$ ipython --no-banner

In [1]: import numpy as np

In [2]: import numpy.linalg as la

In [3]: np.set_printoptions(suppress=True, linewidth=200)

In [4]: data = np.load("w.npy")

In [5]: data
Out[5]: 
array([[ 1,  1,  3],
       [ 0, -2, -2],
       [-3,  3,  2],
       [ 0, -1, -3],
       [-2, -1,  2],
       [ 2, -3, -3],
       [ 1, -5, -3]])

In [6]: vec = np.array([1, 0, 1])

In [7]: y = data @ vec

In [8]: print(np.round(la.solve(data.T @ data, data.T @ y), 3) + 0)
[1. 0. 1.]

In [9]: np.round(la.lstsq(data, y)[0], 3) + 0
Out[9]: array([1., 0., 1.])

In [10]: rng = np.random.default_rng(9902)

In [11]: y = y + 0.3 * rng.normal(size=7)

In [12]: print(y.round(3))
[ 3.996 -1.811 -1.069 -3.873  0.046 -1.693 -2.09 ]

In [13]: c, *_ = la.lstsq(data, y)

In [14]: print([round(float(la.norm(la.solve(data.T @ data + lam * np.eye(3), data.T @ y))), 2) for lam in (0, 1, 10, 100)])
[1.51, 1.4, 0.87, 0.26]

In [15]: c.round()
Out[15]: array([ 1., -0.,  1.])

In [16]: np.round(data.T @ (y - data @ c), 3) + 0
Out[16]: array([0., 0., 0.])

In [17]: labels = rng.permutation(3)

In [18]: out = data[:, labels] * rng.choice([-1, 1], 3)

In [19]: out
Out[19]: 
array([[-1, -1, -3],
       [ 2,  0,  2],
       [-3,  3, -2],
       [ 1,  0,  3],
       [ 1,  2, -2],
       [ 3, -2,  3],
       [ 5, -1,  3]])

In [20]: Uu, _, Vt = la.svd(data.T @ out)

In [21]: print(labels)
[1 0 2]

In [22]: m1 = np.loadtxt("run12.csv", delimiter=",")

In [23]: m1.round(3)
Out[23]: 
array([[ 0.471,  0.353, -0.353],
       [ 0.353,  0.265, -0.265],
       [-0.353, -0.265,  0.265]])

In [24]: # a projection of rank 1

In [25]: np.round(la.norm(m1, 2) / la.norm(m1), 3)
Out[25]: np.float64(1.0)

In [26]: print(la.matrix_rank(m1, rtol=0.1))
1

In [27]: evals, evecs = la.eigh(m1)

In [28]: vec = np.array([-2, -3, -2])

In [29]: round(np.abs(m1).sum(axis=1).max(), 3), round(float(np.abs(evals).max()), 3)
Out[29]: (np.float64(1.176), 1.0)

In [30]: np.round(la.eigvalsh(m1[1:, 1:]), 3)
Out[30]: array([0.   , 0.529])

In [31]: round(vec @ m1 @ vec / (vec @ vec), 3), round(evals[0], 3), round(float(evals[-1]), 3)
Out[31]: (np.float64(0.209), np.float64(-0.0), 1.0)

In [32]: out = np.array([[-2, -5, 0], [4, -5, -1], [3, 3, 4]])

In [33]: np.round(np.einsum("ik,kj->ji", m1, out), 3)
Out[33]: 
array([[-0.588, -0.441,  0.441],
       [-5.176, -3.882,  3.882],
       [-1.765, -1.324,  1.324]])

In [34]: np.vstack([m1, out.T]).shape
Out[34]: (6, 3)

In [35]: np.round(m1 @ out, 3)
Out[35]: 
array([[-0.588, -5.176, -1.765],
       [-0.441, -3.882, -1.324],
       [ 0.441,  3.882,  1.324]])

In [36]: np.round(np.einsum("ik,kj->ij", m1, out), 3)
Out[36]: 
array([[-0.588, -5.176, -1.765],
       [-0.441, -3.882, -1.324],
       [ 0.441,  3.882,  1.324]])

In [37]: np.round(out.T @ m1.T, 3)
Out[37]: 
array([[-0.588, -0.441,  0.441],
       [-5.176, -3.882,  3.882],
       [-1.765, -1.324,  1.324]])

In [38]: np.round(np.einsum("ij,ij->i", m1, m1), 3)
Out[38]: array([0.471, 0.265, 0.265])

In [39]: Uu, s, Vt = la.svd(m1)

In [40]: evecs = Vt[:(s > 1e-8).sum()]

In [41]: vec = m1[0] + -1 * m1[2] + rng.integers(2) * np.eye(3)[0]

In [42]: vec.round(3)
Out[42]: array([ 1.824,  0.618, -0.618])

In [43]: la.matrix_rank(np.vstack([m1, vec]))
Out[43]: np.int64(2)

In [44]: round(la.norm(vec - evecs.T @ evecs @ vec), 3)
Out[44]: np.float64(0.728)

In [45]: np.round(evecs.T @ evecs, 3)
Out[45]: 
array([[ 0.471,  0.353, -0.353],
       [ 0.353,  0.265, -0.265],
       [-0.353, -0.265,  0.265]])

In [46]: np.allclose(evecs.T @ evecs @ vec, vec)
Out[46]: False

In [47]: print(np.round(np.diag(evecs.T @ evecs), 3))
[0.471 0.265 0.265]

In [48]: rank = la.matrix_rank(m1)

In [49]: print(rank)
1

In [50]: null = la.svd(m1)[2][rank:].T

In [51]: la.matrix_rank(m1.T @ m1), la.matrix_rank(m1 @ m1.T)
Out[51]: (np.int64(1), np.int64(1))

In [52]: np.allclose(m1 @ null, 0)
Out[52]: True

In [53]: mat = np.array([[-1, -2, -5, -5, -1],
    ...:     [-1, -1, -2, -5, -5],
    ...:     [-5, -1, -1, -2, -5],
    ...:     [-5, -5, -1, -1, -2],
    ...:     [-2, -5, -5, -1, -1]])

In [54]: print(mat)
[[-1 -2 -5 -5 -1]
 [-1 -1 -2 -5 -5]
 [-5 -1 -1 -2 -5]
 [-5 -5 -1 -1 -2]
 [-2 -5 -5 -1 -1]]

In [55]: out = la.inv(mat)

In [56]: round(la.cond(mat), 3)
Out[56]: np.float64(7.937)

In [57]: (np.abs(out) > 1e-9).astype(int)
Out[57]: 
array([[1, 1, 1, 1, 1],
       [1, 1, 1, 1, 1],
       [1, 1, 1, 1, 1],
       [1, 1, 1, 1, 1],
       [1, 1, 1, 1, 1]])

In [58]: out.round(3)
Out[58]: 
array([[-0.165,  0.232, -0.198, -0.066,  0.125],
       [ 0.125, -0.165,  0.232, -0.198, -0.066],
       [-0.066,  0.125, -0.165,  0.232, -0.198],
       [-0.198, -0.066,  0.125, -0.165,  0.232],
       [ 0.232, -0.198, -0.066,  0.125, -0.165]])

In [59]: print(np.round(mat @ out, 3) + 0)
[[1. 0. 0. 0. 0.]
 [0. 1. 0. 0. 0.]
 [0. 0. 1. 0. 0.]
 [0. 0. 0. 1. 0.]
 [0. 0. 0. 0. 1.]]

In [60]: np.allclose(out, mat.T)
Out[60]: False

In [61]: Uu, s, Vt = la.svd(out, full_matrices=False)

In [62]: np.round(np.cumsum(s ** 2) / np.sum(s ** 2), 3)
Out[62]: array([0.46 , 0.919, 0.956, 0.993, 1.   ])

In [63]: np.round(Vt @ Vt.T, 3) + 0
Out[63]: 
array([[1., 0., 0., 0., 0.],
       [0., 1., 0., 0., 0.],
       [0., 0., 1., 0., 0.],
       [0., 0., 0., 1., 0.],
       [0., 0., 0., 0., 1.]])

In [64]: round(np.sqrt((s ** 2).sum()), 3), round(la.norm(out), 3)
Out[64]: (np.float64(0.836), np.float64(0.836))

In [65]: np.allclose(Uu * s @ Vt, out)
Out[65]: True

In [66]: M = np.array([[0.2, -0.7, -0.4, 0.3],
    ...:     [0.8, -0.6, -0.5, -0.5],
    ...:     [0.0, 0.6, 0.9, 0.2]])

In [67]: M
Out[67]: 
array([[ 0.2, -0.7, -0.4,  0.3],
       [ 0.8, -0.6, -0.5, -0.5],
       [ 0. ,  0.6,  0.9,  0.2]])

In [68]: t3 = np.stack([M, 4 * M, M[::-1]])

In [69]: (t3 @ M.T).shape
Out[69]: (3, 3, 3)

In [70]: t3.sum(axis=0)
Out[70]: 
array([[ 1. , -2.9, -1.1,  1.7],
       [ 4.8, -3.6, -3. , -3. ],
       [ 0.2,  2.3,  4.1,  1.3]])

In [71]: u = np.array([-2, 1, 0])

In [72]: np.round(np.cross(M[1, :3], M[0, :3]), 3)
Out[72]: array([-0.11,  0.22, -0.44])

In [73]: np.round(np.correlate(M[1], M[0], "full"), 3)
Out[73]: array([ 0.24, -0.5 , -0.47,  0.63,  0.43,  0.25, -0.1 ])

In [74]: print(np.convolve(M[1], u))
[-1.6  2.   0.4  0.5 -0.5  0. ]

In [75]: print(np.round(np.array([np.convolve(row, u, "same") for row in M]), 3))
[[ 1.6  0.1 -1.   0.3]
 [ 2.   0.4  0.5 -0.5]
 [-1.2 -1.2  0.5  0.2]]

In [76]: W = np.array([[0, 1, 0], [2, 2, 1], [2, 0, 0], [1, 0, 2]])

In [77]: c = np.array([2, 3, -1])

In [78]: act = np.maximum(M @ W + c, 0)

In [79]: (act > 0).astype(int)
Out[79]: 
array([[1, 1, 0],
       [0, 1, 0],
       [1, 1, 0]])

In [80]: np.round((act > 0).mean(axis=0), 3)
Out[80]: array([0.667, 1.   , 0.   ])

In [81]: cent = np.array([[2, 1, -5], [4, 3, 4], [-2, 5, 1]])

In [82]: print((act @ cent).round(6).argmax(axis=1))
[0 0 0]

In [83]: E = np.load("case13.npy")

In [84]: E
Out[84]: 
array([[4.936, 7.935, 6.222, 5.024, 8.054, 2.979],
       [5.07 , 8.085, 5.99 , 5.015, 7.982, 2.979],
       [4.999, 8.037, 6.047, 4.988, 8.019, 3.169],
       [5.066, 7.923, 5.997, 5.096, 7.772, 3.017],
       [5.195, 8.043, 5.981, 5.01 , 7.974, 3.097],
       [5.005, 8.112, 5.97 , 4.913, 7.825, 3.002],
       [4.94 , 8.094, 6.058, 5.064, 7.993, 2.916],
       [3.061, 7.876, 3.965, 3.83 , 6.052, 5.88 ],
       [3.102, 7.873, 3.943, 3.924, 6.031, 5.772],
       [3.069, 7.782, 3.965, 3.948, 6.036, 6.045],
       [2.995, 8.207, 3.886, 3.951, 5.836, 6.069],
       [3.055, 8.063, 4.011, 4.129, 5.896, 6.076],
       [2.884, 7.887, 3.947, 4.02 , 6.171, 5.802],
       [2.748, 8.166, 4.131, 3.99 , 5.909, 5.874],
       [8.946, 7.053, 7.061, 8.005, 1.823, 4.84 ],
       [8.901, 7.101, 6.904, 7.909, 2.091, 5.18 ],
       [9.015, 7.057, 6.904, 7.92 , 1.829, 4.995],
       [9.064, 6.72 , 7.177, 8.008, 1.945, 5.124],
       [8.959, 7.007, 7.057, 8.112, 2.092, 4.967],
       [9.066, 7.086, 7.081, 8.008, 2.054, 5.187],
       [9.252, 6.973, 6.989, 8.034, 2.033, 5.114]])

In [85]: t = np.radians(30)

In [86]: r_ = np.eye(6)

In [87]: r_[0, 0] = r_[4, 4] = np.cos(t)

In [88]: r_[0, 4], r_[4, 0] = -np.sin(t), np.sin(t)

In [89]: r_.round(3)
Out[89]: 
array([[ 0.866,  0.   ,  0.   ,  0.   , -0.5  ,  0.   ],
       [ 0.   ,  1.   ,  0.   ,  0.   ,  0.   ,  0.   ],
       [ 0.   ,  0.   ,  1.   ,  0.   ,  0.   ,  0.   ],
       [ 0.   ,  0.   ,  0.   ,  1.   ,  0.   ,  0.   ],
       [ 0.5  ,  0.   ,  0.   ,  0.   ,  0.866,  0.   ],
       [ 0.   ,  0.   ,  0.   ,  0.   ,  0.   ,  1.   ]])

In [90]: out = E @ r_.T

In [91]: np.allclose(E @ E.T, out @ out.T)
Out[91]: True

In [92]: np.round(np.abs(out - E).max(axis=0), 3)
Out[92]: array([4.688, 0.   , 0.   , 0.   , 4.354, 0.   ])

In [93]: vec = np.array([3, 2, 1, 0, 3, 1])

In [94]: round(float(la.norm(vec)), 3), round(float(la.norm(r_ @ vec)), 3)
Out[94]: (4.899, 4.899)

In [95]: np.round(np.abs(la.eigvals(r_)), 3)
Out[95]: array([1., 1., 1., 1., 1., 1.])

In [96]: np.round(r_.T @ (r_ @ vec), 3)
Out[96]: array([3., 2., 1., 0., 3., 1.])

In [97]: np.round(la.inv(r_), 3)
Out[97]: 
array([[ 0.866,  0.   ,  0.   ,  0.   ,  0.5  ,  0.   ],
       [ 0.   ,  1.   ,  0.   ,  0.   ,  0.   ,  0.   ],
       [ 0.   ,  0.   ,  1.   ,  0.   ,  0.   ,  0.   ],
       [ 0.   ,  0.   ,  0.   ,  1.   ,  0.   ,  0.   ],
       [-0.5  ,  0.   ,  0.   ,  0.   ,  0.866,  0.   ],
       [ 0.   ,  0.   ,  0.   ,  0.   ,  0.   ,  1.   ]])

In [98]: labels = E[:, 0] > np.median(E[:, 0])

In [99]: u = E[labels].mean(axis=0) - E[~labels].mean(axis=0)

In [100]: labels.astype(int)
Out[100]: array([0, 1, 0, 1, 1, 0, 0, 0, 0, 0, 0, 0, 0, 0, 1, 1, 1, 1, 1, 1, 1])

In [101]: u.round(3)
Out[101]: array([ 4.145, -0.698,  1.974,  2.768, -2.952, -0.421])

In [102]: ((E - E.mean(axis=0)) @ u > 0).astype(int)
Out[102]: array([0, 0, 0, 0, 0, 0, 0, 0, 0, 0, 0, 0, 0, 0, 1, 1, 1, 1, 1, 1, 1])

In [103]: arr = np.array([[0, 0, 0],
     ...:     [0, 0, 0],
     ...:     [0, 0, 0],
     ...:     [0, 0, 0],
     ...:     [0, 0, -3],
     ...:     [0, 0, 0],
     ...:     [0, 0, 0],
     ...:     [0, 0, 0],
     ...:     [0, 0, 0],
     ...:     [0, 0, -3],
     ...:     [0, 0, 0],
     ...:     [-1, 0, 0],
     ...:     [-1, 0, 0],
     ...:     [0, 0, 0],
     ...:     [0, -1, 3],
     ...:     [0, -1, 3],
     ...:     [0, 0, 0],
     ...:     [-1, 0, 0]])

In [104]: # column 2 dominates

In [105]: vec = np.array([4, -5, -4])

In [106]: y = arr @ vec

In [107]: np.round(la.pinv(arr) @ arr, 3) + 0
Out[107]: 
array([[1., 0., 0.],
       [0., 1., 0.],
       [0., 0., 1.]])

In [108]: y = y + 0.02 * rng.normal(size=18)

In [109]: y.round(3)
Out[109]: array([ 0.017,  0.021,  0.002,  0.007, 11.995,  0.006,  0.023,  0.02 ,  0.006, 12.016,  0.012, -4.004, -4.026,  0.007, -7.001, -7.015,  0.024, -4.003])

In [110]: c, *_ = la.lstsq(arr, y)

In [111]: [round(float(la.norm(la.solve(arr.T @ arr + lam * np.eye(3), arr.T @ y))), 2) for lam in (0, 1, 10, 100)]
Out[111]: [7.55, 5.08, 2.66, 0.85]

In [112]: np.round(arr.T @ (y - arr @ c), 3) + 0
Out[112]: array([0., 0., 0.])

In [113]: def softmax(z):
     ...:     e = np.exp(z - z.max(axis=-1, keepdims=True))
     ...:     return e / e.sum(axis=-1, keepdims=True)
     ...: 

In [114]: np.round(softmax(arr[14]), 3)
Out[114]: array([0.047, 0.017, 0.936])

In [115]: print(np.round(softmax(10 * arr[14]), 3) + 0)
[0. 0. 1.]

In [116]: S = arr @ arr.T / np.sqrt(3)

In [117]: softmax(S).round(6).argmax(axis=1)
Out[117]: array([ 0,  0,  0,  0,  4,  0,  0,  0,  0,  4,  0, 11, 11,  0, 14, 14,  0, 11])

In [118]: np.round(softmax(S)[14] @ arr, 3)
Out[118]: array([-0.005, -0.979,  2.936])

In [119]: Xs = arr - arr.mean(axis=0)

In [120]: Uu, s, Vt = la.svd(Xs, full_matrices=False)

In [121]: round(float((s ** 2).sum() ** 2 / (s ** 4).sum()), 3)
Out[121]: 1.178

In [122]: np.abs(Vt[0]).argmax()
Out[122]: np.int64(2)

In [123]: np.round(Vt[0] * np.sign(Vt[0, np.abs(Vt[0]).argmax()]), 3)
Out[123]: array([ 0.002, -0.168,  0.986])

In [124]: print(np.searchsorted(np.cumsum(s ** 2) / (s ** 2).sum(), 0.9) + 1)
1

In [125]: la.matrix_rank(Xs)
Out[125]: np.int64(3)

In [126]: C2 = arr.T @ arr

In [127]: C2
Out[127]: 
array([[ 3,  0,  0],
       [ 0,  2, -6],
       [ 0, -6, 36]])

In [128]: np.trace(C2), (arr ** 2).sum()
Out[128]: (np.int64(41), np.int64(41))

In [129]: np.diag(C2)
Out[129]: array([ 3,  2, 36])

In [130]: la.matrix_rank(C2)
Out[130]: np.int64(3)

In [131]: np.round(la.svd(arr, compute_uv=False) ** 2, 3)
Out[131]: array([37.028,  3.   ,  0.972])

In [132]: F = np.load("out15.npy")

In [133]: F
Out[133]: 
array([[0.455, 0.545, 0.   ],
       [0.312, 0.5  , 0.188],
       [0.36 , 0.28 , 0.36 ]])

In [134]: t3 = np.stack([F, 5 * F, F[::-1]])

In [135]: (t3 @ F.T).shape
Out[135]: (3, 3, 3)

In [136]: la.matrix_rank(t3)
Out[136]: array([3, 3, 3])

In [137]: la.matrix_rank(t3.reshape(3, -1))
Out[137]: np.int64(2)

In [138]: print(np.round(t3.sum(axis=0), 3))
[[3.09  3.55  0.36 ]
 [2.184 3.5   1.316]
 [2.615 2.225 2.16 ]]

In [139]: print(t3.shape)
(3, 3, 3)

In [140]: proj = np.triu(np.array([[5, 2, 4, -1, -1],
     ...:     [-4, 5, -2, 4, -3],
     ...:     [0, 2, 4, -3, 2],
     ...:     [0, -3, -4, 3, 2],
     ...:     [-4, 1, 2, -3, -4]]), 1) + np.eye(5)

In [141]: out = proj @ mat @ la.inv(proj)

In [142]: out
Out[142]: 
array([[ -16.,   34.,  125.,  202., -596.],
       [  -5.,    6.,   43.,   98., -269.],
       [   6.,   -8.,  -48., -107.,  291.],
       [  -9.,    3.,   31.,   69., -204.],
       [  -2.,   -1.,    1.,    4.,  -16.]])

In [143]: np.round(np.poly(out), 3)
Out[143]: array([   1.,    5., -125.,  105., 1395., 1694.])

In [144]: A = np.load("sample10.npy")

In [145]: print(A.round(3))
[[-40.68  -58.822 -46.297 -67.507]
 [-30.096 -44.484 -34.965 -50.531]
 [-26.366 -39.405 -30.975 -44.514]
 [-20.947 -31.989 -25.175 -35.73 ]
 [-16.68  -26.108 -20.602 -28.769]
 [-15.663 -24.698 -19.509 -27.101]
 [-13.403 -21.551 -17.078 -23.383]
 [ -8.475 -14.589 -11.734 -15.187]
 [ -5.036  -9.571  -7.915  -9.348]
 [ -3.22   -6.797  -5.809  -6.186]
 [ -1.092  -3.182  -3.021  -2.303]
 [ -1.055  -3.109  -2.963  -2.232]
 [ -0.898  -2.793  -2.708  -1.926]
 [ -0.844  -2.681  -2.616  -1.82 ]
 [ -0.775  -2.532  -2.494  -1.682]
 [ -0.447  -1.747  -1.82   -1.005]
 [ -0.229  -1.064  -1.177  -0.521]
 [ -0.138  -0.688  -0.786  -0.307]
 [ -0.074  -0.379  -0.444  -0.159]
 [  0.322   1.25    1.549   0.521]
 [  0.473   1.686   2.09    0.734]
 [  0.57    1.942   2.406   0.867]
 [  1.37    3.736   4.565   1.949]
 [  2.597   6.07    7.261   3.605]
 [  2.622   6.115   7.312   3.638]
 [  3.221   7.178   8.509   4.451]
 [  5.176  10.475  12.144   7.116]
 [  6.304  12.307  14.125   8.664]
 [ 12.442  21.846  24.169  17.163]
 [ 13.931  24.097  26.493  19.239]
 [ 48.634  74.391  76.587  68.34 ]
 [ 52.637  80.07   82.122  74.053]]

In [146]: # rank 3

In [147]: labels = A[:, 1] > np.median(A[:, 1])

In [148]: u = A[labels].mean(axis=0) - A[~labels].mean(axis=0)

In [149]: np.argsort(-np.abs(u).round(6), kind="stable")
Out[149]: array([1, 3, 2, 0])

In [150]: print(labels.astype(int))
[0 0 0 0 0 0 0 0 0 0 0 0 0 0 0 0 1 1 1 1 1 1 1 1 1 1 1 1 1 1 1 1]

In [151]: (((A - A.mean(axis=0)) @ u > 0) == labels).mean()
Out[151]: np.float64(1.0)
